% python3 -q
>>> import numpy as np
>>> np.set_printoptions(suppress=True, linewidth=100)
>>> mat = np.load("run0.npy")
>>> print(mat)
[[ 0 -1  0  0  0  0]
 [-2 -2  0  0  0  0]
 [ 1  0  0  0  0  0]
 [ 0  0  0 -1  0  0]
 [ 0  0 -2 -2  0  0]
 [ 0  0  1  0  0  0]
 [ 0  0  0  0  0 -1]
 [ 0  0  0  0 -2 -2]
 [ 0  0  0  0  1  0]]
>>> Y = mat / np.linalg.norm(mat, axis=1, keepdims=True)
>>> cov = Y @ Y.T
>>> print(np.round(np.linalg.norm(Y, axis=1), 2))
[1. 1. 1. 1. 1. 1. 1. 1. 1.]
>>> print(np.argwhere(np.triu(np.abs(cov) > 0.95, 1)))
[]
>>> print(cov.round(2))
[[ 1.    0.71  0.    0.    0.    0.    0.    0.    0.  ]
 [ 0.71  1.   -0.71  0.    0.    0.    0.    0.    0.  ]
 [ 0.   -0.71  1.    0.    0.    0.    0.    0.    0.  ]
 [ 0.    0.    0.    1.    0.71  0.    0.    0.    0.  ]
 [ 0.    0.    0.    0.71  1.   -0.71  0.    0.    0.  ]
 [ 0.    0.    0.    0.   -0.71  1.    0.    0.    0.  ]
 [ 0.    0.    0.    0.    0.    0.    1.    0.71  0.  ]
 [ 0.    0.    0.    0.    0.    0.    0.71  1.   -0.71]
 [ 0.    0.    0.    0.    0.    0.    0.   -0.71  1.  ]]
>>> print(cov[6].round(2))
[0.   0.   0.   0.   0.   0.   1.   0.71 0.  ]
>>> print((cov - 2 * np.eye(9)).round(6).argmax(axis=1))
[1 0 0 4 3 0 7 6 0]
>>> print((np.abs(cov) > 0.9).astype(int))
[[1 0 0 0 0 0 0 0 0]
 [0 1 0 0 0 0 0 0 0]
 [0 0 1 0 0 0 0 0 0]
 [0 0 0 1 0 0 0 0 0]
 [0 0 0 0 1 0 0 0 0]
 [0 0 0 0 0 1 0 0 0]
 [0 0 0 0 0 0 1 0 0]
 [0 0 0 0 0 0 0 1 0]
 [0 0 0 0 0 0 0 0 1]]
>>> U, sv, Vh = np.linalg.svd(cov)
>>> V = Vh[:(sv > 1e-8).sum()]
>>> rng = np.random.default_rng(95)
>>> x0 = cov[5] + -2 * cov[0] + rng.integers(2) * np.eye(9)[6]
>>> print(x0.round(2))
[-2.   -1.41  0.    0.   -0.71  1.    0.    0.    0.  ]
>>> print(round(float(np.linalg.norm(x0 - V.T @ V @ x0)), 2))
0.0
>>> print(np.allclose(V.T @ V @ x0, x0))
True
>>> Y = np.c_[mat[:, :2] @ np.array([[3, 0], [3, 3]]), np.array([3, 2, 0, 3, 2, 0, 1, 3, 3])]
>>> print(Y)
[[ -3  -3   3]
 [-12  -6   2]
 [  3   0   0]
 [  0   0   3]
 [  0   0   2]
 [  0   0   0]
 [  0   0   1]
 [  0   0   3]
 [  0   0   3]]
>>> print(np.linalg.matrix_rank(np.c_[mat, Y]))
7
>>> print(np.round(np.linalg.norm(Y - mat @ np.linalg.lstsq(mat, Y)[0], axis=0), 2) + 0)
[0. 0. 3.]
>>> print(np.round(np.linalg.lstsq(mat, Y[:, 0])[0], 2) + 0)
[3. 3. 0. 0. 0. 0.]
>>> arr = np.load("mat.npy")
>>> print(arr)
[[-2 -2 -2 -2 -2 -2]
 [-2 -2 -2 -2 -2 -2]
 [ 1 -1  1 -1  1 -1]
 [-2 -2 -2 -2 -2 -2]
 [-2 -2 -2 -2 -2 -2]
 [ 1 -1  1 -1  1 -1]]
>>> print(np.trace(arr))
-8
>>> print(np.round(np.sort(np.abs(np.linalg.eigvals(arr))), 2) + 0)
[0. 0. 0. 0. 0. 8.]
>>> print(arr @ arr)
[[12 20 12 20 12 20]
 [12 20 12 20 12 20]
 [ 0  0  0  0  0  0]
 [12 20 12 20 12 20]
 [12 20 12 20 12 20]
 [ 0  0  0  0  0  0]]
>>> print(round(float(np.abs(np.linalg.eigvals(arr)).max()), 2))
8.0
>>> print([round(float(x), 2) for x in np.linalg.svd(arr, compute_uv=False)[:3]])
[9.8, 3.46, 0.0]
>>> print(np.linalg.cond(arr) > 100)
True
>>> print(np.linalg.matrix_rank(arr, rtol=0.1))
2
>>> print(np.round(np.linalg.norm(arr, 2) / np.linalg.norm(arr), 2))
0.94
>>> K = np.loadtxt("out1.csv", delimiter=",")
>>> print(K.round(2))
[[0.33 0.33 0.33]
 [0.4  0.6  0.  ]
 [0.33 0.   0.67]]
>>> Y = np.array([[3, -2], [2, 3], [-1, 3]])
>>> print(np.vstack([K, Y.T]).shape)
(5, 3)
>>> print(np.round(Y.T @ K.T, 2))
[[1.33 2.4  0.33]
 [1.33 1.   1.33]]
>>> print(np.round(np.einsum("ik,kj->ji", K, Y), 2))
[[1.33 2.4  0.33]
 [1.33 1.   1.33]]
>>> print(np.round(K @ Y, 2))
[[1.33 1.33]
 [2.4  1.  ]
 [0.33 1.33]]
>>> cov = K.T @ K
>>> print(np.linalg.matrix_rank(cov))
3
>>> print(round(np.trace(cov), 2), round((K ** 2).sum(), 2))
1.41 1.41
>>> print((K @ K.T).shape)
(3, 3)
>>> print(round(float(np.linalg.norm(K[1] - K[2])), 2))
0.9
>>> print(round(float(K[1] @ K[2]), 2))
0.13
>>> print(np.round(np.linalg.norm(K, axis=0), 2))
[0.62 0.69 0.75]
>>> print(np.round(np.linalg.norm(K, 2), 2))
1.0
>>> print(round(np.linalg.norm(K) ** 2 / np.linalg.norm(K, 2) ** 2, 2))
1.4
>>> print(np.round(np.linalg.norm(K, axis=1), 2))
[0.58 0.72 0.75]
>>> print(round(np.linalg.norm(K[1], 1), 2), round(np.linalg.norm(K[1], np.inf), 2))
1.0 0.6
>>> print(np.round(np.linalg.norm(K, 1), 2), round(np.linalg.norm(K, np.inf), 2))
1.07 1.0
>>> x0 = np.array([-1, 1, -2])
>>> h = np.maximum(K @ x0, 0)
>>> print(np.round(np.tanh(K @ x0), 2))
[-0.58  0.2  -0.93]
>>> print(h.round(2))
[0.  0.2 0. ]
>>> print(np.round(K.T @ h, 2))
[0.08 0.12 0.  ]
>>> print(round(np.linalg.det(K.T), 2))
-0.02
>>> print(round(float(np.einsum("ij,ji->", K, K)), 2))
1.4
>>> Y = np.array([[-1, -2], [3, -3]])
>>> J = np.kron(np.eye(2, dtype=int), Y)
>>> print(J)
[[-1 -2  0  0]
 [ 3 -3  0  0]
 [ 0  0 -1 -2]
 [ 0  0  3 -3]]
>>> P = np.triu(np.array([[2, 2, 3, 3], [-5, -3, 4, -4], [-2, -5, -2, -3], [-2, -1, 0, 2]]), 1) + np.eye(4)
>>> Y = P @ J @ np.linalg.inv(P)
>>> print(np.linalg.matrix_rank(Y))
4
>>> print(np.trace(Y), np.trace(J))
-8.0 -8
>>> print(round(float(np.linalg.det(Y)), 2))
81.0
>>> A = np.load("data.npy")
>>> print(A)
[[ 0  2  0  0]
 [-1 -1  0  0]
 [ 0  0  0  2]
 [ 0  0 -1 -1]]
>>> P = np.triu(np.array([[0, -3, 1, 1], [-3, 3, 2, 0], [-3, 3, 0, -2], [3, 3, 2, 3]]), 1) + np.eye(4)
>>> Y = P @ A @ np.linalg.inv(P)
>>> print(np.round(np.poly(Y), 2))
[1. 2. 5. 4. 4.]
>>> print(round(float(np.linalg.det(Y)), 2))
4.0
>>> print(P @ A - A @ P)
[[ 3.  3. -5.  1.]
 [ 0. -3.  3.  5.]
 [ 0.  0.  2.  2.]
 [ 0.  0.  0. -2.]]
>>> m1 = np.loadtxt("m.csv", delimiter=",")
>>> print(m1)
[[ 0.27 -3.54 -0.18]
 [ 0.04 -1.84 -0.4 ]
 [ 0.42 -2.3   0.63]]
>>> print(np.round(np.linalg.svd(m1, compute_uv=False), 2) + 0)
[4.63 0.81 0.  ]
>>> print(m1.shape)
(3, 3)
>>> print(np.abs(m1).max())
3.54
>>> print(np.unravel_index(np.abs(m1).argmax(), m1.shape))
(np.int64(0), np.int64(1))
>>> print(np.count_nonzero(m1))
9
>>> rk = np.linalg.matrix_rank(m1)
>>> print(rk)
2
>>> N = np.linalg.svd(m1)[2][rk:].T
>>> print(N.shape)
(3, 1)
>>> print(np.linalg.matrix_rank(m1.T @ m1), np.linalg.matrix_rank(m1 @ m1.T))
2 2
>>> print(np.round(N[:, 0] / N[np.abs(N[:, 0]).round(6).argmax(), 0], 2))
[ 1.    0.09 -0.33]
>>> print([int(np.linalg.matrix_rank(m1[:, :j + 1])) for j in range(3)])
[1, 2, 2]
>>> labels = rng.permutation(3)
>>> print(labels)
[1 2 0]
>>> Y = m1[labels][:, labels]
>>> print(round(float(np.linalg.det(Y)), 2), round(float(np.linalg.det(m1[labels])), 2))
-0.0 -0.0
>>> print(np.diag(Y))
[-1.84  0.63  0.27]
>>> print(np.allclose(Y, m1))
False
>>> print(np.round(np.sort(np.abs(np.linalg.eigvals(Y))), 2) + 0)
[0.   1.08 2.02]
>>> print(Y)
[[-1.84 -0.4   0.04]
 [-2.3   0.63  0.42]
 [-3.54 -0.18  0.27]]
>>> print(np.trace(Y))
-0.94
